>>> import numpy as np
>>> from numpy import linalg as LA
>>> np.set_printoptions(precision=2, suppress=True, linewidth=140)
>>> m1 = np.load("sample2.npy")
>>> m1
array([[ 1.95, -1.56, -0.08, -1.52],
       [-0.03,  1.44, -1.19, -1.88],
       [-0.02, -0.81, -2.13,  1.19]])
>>> W1 = np.array([[-3, -2], [1, 3], [2, -2], [-1, -5]])
>>> c = np.array([-1, 0])
>>> H = np.maximum(m1 @ W1 + c, 0)
>>> H
array([[ 0.  ,  0.  ],
       [ 0.05, 16.18],
       [ 0.  ,  0.  ]])
>>> (H > 0).astype(int)
array([[0, 0],
       [1, 1],
       [0, 0]])
>>> LA.matrix_rank(H)
np.int64(1)
>>> C = np.array([[4, -1], [-3, 0]])
>>> W1 @ C
array([[-6,  3],
       [-5, -1],
       [14, -2],
       [11,  1]])
>>> (H @ C).round(6).argmax(axis=1)
array([0, 1, 0])
>>> H @ C
array([[  0.  ,   0.  ],
       [-48.34,  -0.05],
       [  0.  ,   0.  ]])
>>> x = np.array([-2, 0, 2, -1])
>>> h = np.maximum(m1 @ x, 0)
>>> m1 * (h > 1e-9)[:, None]
array([[ 0., -0., -0., -0.],
       [-0.,  0., -0., -0.],
       [-0., -0., -0.,  0.]])
>>> np.tanh(m1 @ x)
array([-0.99, -0.4 , -1.  ])
>>> h
array([0., 0., 0.])
>>> np.maximum(m1 @ (3 * x), 0)
array([0., 0., 0.])
>>> def softmax(z):
...     e = np.exp(z - z.max(axis=-1, keepdims=True))
...     return e / e.sum(axis=-1, keepdims=True)
... 
>>> softmax(m1[2] + 5)
array([0.2 , 0.09, 0.02, 0.68])
>>> softmax(m1).sum(axis=1)
array([1., 1., 1.])
>>> np.round(softmax(10 * m1[2]), 2) + 0
array([0., 0., 0., 1.])
>>> scores = m1 @ m1.T / np.sqrt(4)
>>> softmax(scores)[2] @ m1
array([ 0.04, -0.78, -2.05,  1.04])
>>> J = np.loadtxt("x.csv", delimiter=",")
>>> J
array([[  0.2,   0.3,   0.8,   0.5],
       [  0.4,  -0.9,   0.5,   1. ],
       [ -0.7,  -2.2,  -0.2,  -1.3],
       [  0.1,  -0.4,   0. ,  -1.5],
       [  1.5,   0.5,   0. ,   0.5],
       [ -2. ,   1. ,   0.5,  -0.3],
       [  1.1,  -1.1,   0. ,  -0.3],
       [  2.2,   0.9,  -1. ,  -0.9],
       [  1. ,  -1.9,  -0.8,  -0.5],
       [  1.6,  -0.7,   0.2,   0.7],
       [  0.2,  -0.2,  -0.5,   0.6],
       [  0.8,   0.7,  -0.8,  -0.2],
       [ -0.1,  -1.3,   1.8,  -1.9],
       [ -0.7,   0.4,   2.1,  -1.8],
       [  0. ,  -0.9,  -1.8,  -0.8],
       [  0. ,  -1. ,  -1.8,  -1.1],
       [  2. ,  -2. ,   2. , -14. ],
       [  0.3,  -0.5,  -0.9,  -0.9],
       [ -0.6,  -2.2,   0.3,   2. ],
       [  1.4,  -0.3,  -1.3,   0.1],
       [ -0.2,  -0.6,   1. ,   1.1],
       [ -1.6,  -0.9,  -0.1,  -0.3],
       [  0.7,   1.4,  -0.2,   0.8],
       [ -0.5,   0.2,  -0.2,   0.2],
       [ -1.3,   1.5,  -0.3,  -1.7],
       [  1.8,  -0.7,  -0.7,   1.4],
       [  0.9,  -0.3,   1.4,  -0.9],
       [  0.1,  -0.5,  -0.5,   1.5],
       [  0.5,  -0.4,   2. ,   0.7]])
>>> G = np.cov(J, rowvar=False)
>>> np.median(J, axis=0)
array([ 0.2, -0.5, -0.1, -0.3])
>>> np.argsort(-J.std(axis=0).round(6), kind="stable")
array([3, 2, 0, 1])
>>> np.argwhere(np.triu(np.abs(np.corrcoef(J.T)) > 0.8, 1))
array([], shape=(0, 2), dtype=int64)
>>> np.round(np.corrcoef(J[:, 0], J[:, 3])[0, 1], 2)
np.float64(-0.2)
>>> G.shape
(4, 4)
>>> LA.eigvalsh(G)[::-1]
array([8.01, 1.23, 0.93, 0.83])
>>> C = J[[5, 12]].astype(float)
>>> for _ in range(7):
...     lab = LA.norm(J[:, None] - C, axis=-1).argmin(axis=1)
...     C = np.array([J[lab == j].mean(axis=0) for j in range(2)])
... 
>>> lab
array([0, 0, 0, 0, 0, 0, 0, 0, 0, 0, 0, 0, 0, 0, 0, 0, 1, 0, 0, 0, 0, 0, 0, 0, 0, 0, 0, 0, 0])
>>> C
array([[  0.25,  -0.36,  -0.02,  -0.12],
       [  2.  ,  -2.  ,   2.  , -14.  ]])
>>> np.bincount(lab)
array([28,  1])
>>> np.abs(C[1] - C[0]).argmax()
np.int64(3)
>>> data = np.load("case0.npy")
>>> data
array([[ 0.,  0.,  0.,  0.],
       [ 0.,  0.,  0.,  0.],
       [ 0.,  0.,  0., -1.],
       [ 0.,  0., -1.,  0.]])
>>> data[:, 1] @ data[:, 0]
np.float64(0.0)
>>> LA.svd(data, compute_uv=False)
array([1., 1., 0., 0.])
>>> w, evecs = LA.eigh(data)
>>> x = np.array([4, 3, 0, 1])
>>> x @ data @ x
np.float64(0.0)
>>> LA.eigvalsh(data[1:, 1:])
array([-1.,  0.,  1.])
>>> np.round(evecs * np.abs(w) @ evecs.T, 2) + 0
array([[0., 0., 0., 0.],
       [0., 0., 0., 0.],
       [0., 0., 1., 0.],
       [0., 0., 0., 1.]])
>>> rank = LA.matrix_rank(data)
>>> rank
np.int64(2)
>>> null = LA.svd(data)[2][rank:].T
>>> [int(LA.matrix_rank(data[:, :j + 1])) for j in range(4)]
[0, 0, 1, 2]
>>> q, _ = LA.qr(np.array([[-0.4, -0.4, -0.4, 0.0],
...     [-0.7, 0.4, 0.1, -0.1],
...     [0.0, 0.0, -1.2, -0.2],
...     [-2.3, -0.5, -0.4, -0.7]]))
>>> K = -2 * q
>>> K
array([[ 0.33, -1.06,  0.23,  1.65],
       [ 0.57,  1.67,  0.13,  0.94],
       [-0.  ,  0.  ,  1.98, -0.28],
       [ 1.89, -0.32, -0.08, -0.57]])
>>> x = np.array([0, 3, 1, 3])
>>> target = K @ x
>>> c, lr = np.zeros(4), 1 / LA.norm(K, 2) ** 2
>>> for i in range(15):
...     c -= lr * K.T @ (K @ c - target)
...     if i % 5 == 0: print(i, round(LA.norm(K @ c - target), 2))
... 
0 0.0
5 0.0
10 0.0
>>> round(LA.cond(K), 2)
np.float64(1.0)
>>> c.round(2) + 0
array([0., 3., 1., 3.])
>>> other = np.array([[-3, 5], [3, -1], [5, 5], [-2, -2]])
>>> np.einsum("ij->j", K)
array([2.79, 0.29, 2.27, 1.73])
>>> LA.matrix_rank(np.vstack([K, other.T]))
np.int64(4)
>>> np.round(K @ other, 2) + 0
array([[-6.28,  0.57],
       [ 2.07,  0.  ],
       [10.46, 10.46],
       [-5.9 , 10.5 ]])
>>> np.round(np.einsum("ik,kj->ji", K, other), 2) + 0
array([[-6.28,  2.07, 10.46, -5.9 ],
       [ 0.57,  0.  , 10.46, 10.5 ]])
>>> np.round(other.T @ K.T, 2) + 0
array([[-6.28,  2.07, 10.46, -5.9 ],
       [ 0.57,  0.  , 10.46, 10.5 ]])
>>> np.vstack([K, other.T]).shape
(6, 4)
>>> np.einsum("ij,ij->i", K, K)
array([4., 4., 4., 4.])
>>> np.round(np.einsum("ik,kj->ij", K, other), 2) + 0
array([[-6.28,  0.57],
       [ 2.07,  0.  ],
       [10.46, 10.46],
       [-5.9 , 10.5 ]])
>>> other = LA.inv(K)
>>> np.round(LA.cond(K), 2)
np.float64(1.0)
>>> np.round(LA.inv(other), 2) + 0
array([[ 0.33, -1.06,  0.23,  1.65],
       [ 0.57,  1.67,  0.13,  0.94],
       [ 0.  ,  0.  ,  1.98, -0.28],
       [ 1.89, -0.32, -0.08, -0.57]])
>>> other.round(2) + 0
array([[ 0.08,  0.14,  0.  ,  0.47],
       [-0.26,  0.42,  0.  , -0.08],
       [ 0.06,  0.03,  0.5 , -0.02],
       [ 0.41,  0.23, -0.07, -0.14]])
>>> other = K / LA.norm(K, axis=1, keepdims=True)
>>> G = other @ other.T
>>> (G - 2 * np.eye(4)).round(6).argmax(axis=1)
array([1, 0, 0, 0])
>>> m1.reshape(-1, 2)
array([[ 1.95, -1.56],
       [-0.08, -1.52],
       [-0.03,  1.44],
       [-1.19, -1.88],
       [-0.02, -0.81],
       [-2.13,  1.19]])
>>> m1.ravel(order="F")
array([ 1.95, -0.03, -0.02, -1.56,  1.44, -0.81, -0.08, -1.19, -2.13, -1.52, -1.88,  1.19])
>>> m1.reshape(2, -1)
array([[ 1.95, -1.56, -0.08, -1.52, -0.03,  1.44],
       [-1.19, -1.88, -0.02, -0.81, -2.13,  1.19]])
>>> blk = m1.reshape(3, 2, -1)
>>> blk.transpose(1, 0, 2)
array([[[ 1.95, -1.56],
        [-0.03,  1.44],
        [-0.02, -0.81]],

       [[-0.08, -1.52],
        [-1.19, -1.88],
        [-2.13,  1.19]]])
>>> np.einsum("ihd,ihd->ih", blk, blk)
array([[6.24, 2.31],
       [2.09, 4.95],
       [0.66, 5.94]])
>>> blk.shape
(3, 2, 2)
>>> np.einsum("ihd,jhd->hij", blk, blk).shape
(2, 3, 3)
>>> np.swapaxes(blk, 1, 2)[2]
array([[-0.02, -2.13],
       [-0.81,  1.19]])
>>> A = np.loadtxt("a.csv", delimiter=",")
>>> A
array([[ 0.47,  0.26, -0.4 , -0.14],
       [ 0.26,  0.88,  0.19,  0.07],
       [-0.4 ,  0.19,  0.7 , -0.11],
       [-0.14,  0.07, -0.11,  0.96]])
>>> U, sv, vt = LA.svd(A)
>>> evecs = vt[:(sv > 1e-8).sum()]
>>> rng = np.random.default_rng(486)
>>> x = A[0] + 4 * A[2] + rng.integers(2) * np.eye(4)[3]
>>> x
array([-1.14,  1.03,  2.38, -0.58])
>>> np.allclose(evecs.T @ evecs @ x, x)
True
>>> round(LA.norm(x - evecs.T @ evecs @ x), 2)
np.float64(0.0)
>>> np.diag(evecs.T @ evecs)
array([0.47, 0.88, 0.7 , 0.96])
>>> np.round(LA.det(A.T), 2)
np.float64(0.0)
>>> np.round(LA.eigvals(A), 2) + 0
array([0., 1., 1., 1.])
>>> round(float(LA.eigvals(A).sum().real), 2)
3.0
>>> rank = LA.matrix_rank(A)
>>> rank
np.int64(3)
>>> null = LA.svd(A)[2][rank:].T
>>> LA.matrix_rank(A.T @ A), LA.matrix_rank(A @ A.T)
(np.int64(3), np.int64(3))
>>> [int(LA.matrix_rank(np.delete(A, i, axis=0))) for i in range(4)]
[3, 3, 3, 3]
>>> np.allclose(A @ null, 0)
True
>>> hat = np.triu(np.array([[1, 3, 3, 1], [0, 3, 3, 1], [2, 3, 3, 1], [0, 0, 0, 0]]), 1) + np.eye(4)
>>> other = hat @ A @ LA.inv(hat)
>>> LA.matrix_rank(other)
np.int64(3)
>>> other
array([[-0.12,  3.89, -9.15,  6.08],
       [-1.1 ,  4.81, -8.98,  5.97],
       [-0.55,  1.9 , -3.48,  2.98],
       [-0.14,  0.5 , -1.19,  1.79]])
>>> np.trace(other), np.trace(A)
(np.float64(3.0), np.float64(3.0))
>>> E = np.loadtxt("dump.csv", delimiter=",")
>>> E
array([[ 0.,  1., -2., -1.],
       [-2.,  1., -1., -2.],
       [-2.,  2., -1.,  0.],
       [ 2.,  0.,  0.,  2.]])
>>> other = E + rng.integers(-2, 3, (4, 3)) @ rng.integers(-2, 3, (3, 4))
>>> other
array([[ 2.,  2., -6., -1.],
       [-5., -3.,  7.,  0.],
       [-1.,  3., -4.,  0.],
       [ 5.,  4., -8.,  0.]])
>>> np.abs(other - E).sum(axis=1)
array([ 7., 17.,  5., 17.])
>>> np.round(LA.svd(other - E, compute_uv=False), 2) + 0
array([14.68,  1.49,  0.37,  0.  ])
>>> LA.matrix_rank(other - E, tol=1e-8)
np.int64(3)
>>> np.round(LA.det(E.T), 2)
np.float64(-2.0)
>>> round(float(LA.det(E[::-1])), 2)
-2.0
>>> LA.eigvals(E)
array([-1.+0.j,  1.+0.j,  1.+1.j,  1.-1.j])
>>> np.poly(E)
array([ 1., -2.,  1.,  2., -2.])
>>> np.round(LA.det(E), 2)
np.float64(-2.0)
>>> np.trace(E)
np.float64(2.0)
>>> np.sort(np.abs(LA.eigvals(E)))
array([1.  , 1.  , 1.41, 1.41])
>>> (E - E.T) / 2
array([[ 0. ,  1.5,  0. , -1.5],
       [-1.5,  0. , -1.5, -1. ],
       [ 0. ,  1.5,  0. ,  0. ],
       [ 1.5,  1. ,  0. ,  0. ]])
>>> np.allclose(E @ E.T, E.T @ E)
False
>>> mat = np.load("block8.npy")
>>> mat
array([[6., 1., 1., 1.],
       [1., 6., 1., 1.],
       [1., 1., 6., 1.],
       [1., 1., 1., 6.]])
>>> other = mat + rng.integers(-2, 3, (4, 1)) @ rng.integers(-2, 3, (1, 4))
>>> other
array([[ 4., -1.,  5.,  1.],
       [-1.,  4.,  5.,  1.],
       [ 3.,  3.,  2.,  1.],
       [ 2.,  2., -1.,  6.]])
>>> other - mat
array([[-2., -2.,  4.,  0.],
       [-2., -2.,  4.,  0.],
       [ 2.,  2., -4.,  0.],
       [ 1.,  1., -2.,  0.]])
>>> np.round(LA.svd(other - mat, compute_uv=False), 2) + 0
array([8.83, 0.  , 0.  , 0.  ])
>>> w, evecs = LA.eigh(mat)
>>> x = np.array([-1, -1, 0, -4])
>>> x @ mat @ x / (x @ x), np.round(w[0], 2), round(float(w[-1]), 2)
(np.float64(7.0), np.float64(5.0), 9.0)
>>> evecs * np.sqrt(w) @ evecs.T
array([[2.43, 0.19, 0.19, 0.19],
       [0.19, 2.43, 0.19, 0.19],
       [0.19, 0.19, 2.43, 0.19],
       [0.19, 0.19, 0.19, 2.43]])
>>> evecs * np.abs(w) @ evecs.T
array([[6., 1., 1., 1.],
       [1., 6., 1., 1.],
       [1., 1., 6., 1.],
       [1., 1., 1., 6.]])
>>> (np.sign(evecs[:, -1].round(6)) == np.sign(evecs[0, -1].round(6))).astype(int)
array([1, 1, 1, 1])
>>> M = np.load("layer8.npy")
>>> M
array([[ 1.  ,  0.  ,  0.  ,  0.  ],
       [ 0.  ,  0.31, -0.95,  0.  ],
       [ 0.  ,  0.95,  0.31,  0.  ],
       [ 0.  ,  0.  ,  0.  ,  1.  ]])
>>> x = np.array([1, 2, 0, 1])
>>> target = M @ x
>>> c, lr = np.zeros(4), 1 / LA.norm(M, 2) ** 2
>>> for i in range(200):
...     c -= lr * M.T @ (M @ c - target)
...     if i % 50 == 0: print(i, round(LA.norm(M @ c - target), 2))
... 
0 0.0
50 0.0
100 0.0
150 0.0
>>> np.round(LA.cond(M), 2)
np.float64(1.0)
>>> f = np.array([1, -1, 2])
>>> np.array([np.convolve(row, f, "same") for row in M])
array([[-1.  ,  2.  ,  0.  ,  0.  ],
       [ 0.31, -1.26,  1.57, -1.9 ],
       [ 0.95, -0.64,  1.59,  0.62],
       [ 0.  ,  0.  ,  1.  , -1.  ]])
>>> LA.svd(M, compute_uv=False)
array([1., 1., 1., 1.])
>>> LA.norm(M, axis=0)
array([1., 1., 1., 1.])
>>> np.round(M @ M.T, 2) + 0
array([[1., 0., 0., 0.],
       [0., 1., 0., 0.],
       [0., 0., 1., 0.],
       [0., 0., 0., 1.]])
>>> other = np.array([[1, 2], [1, 0], [4, 5], [2, 2]])
>>> np.einsum("ij,ij->i", M, M)
array([1., 1., 1., 1.])
>>> LA.matrix_rank(M @ other)
np.int64(2)
>>> other.T @ M.T
array([[ 1.  , -3.5 ,  2.19,  2.  ],
       [ 2.  , -4.76,  1.55,  2.  ]])
>>> np.einsum("ij->j", M)
array([ 1.  ,  1.26, -0.64,  1.  ])
>>> LA.norm(J, axis=0)
array([ 5.79,  5.75,  5.69, 15.08])
>>> round(float(LA.norm(J[12], 1)), 2), round(float(LA.norm(J[12], np.inf)), 2)
(5.1, 1.9)
>>> round(float(LA.norm(J, 1)), 2), np.round(LA.norm(J, np.inf), 2)
(39.5, np.float64(20.0))
>>> round(LA.norm(J[12] - J[14]), 2)
np.float64(3.79)
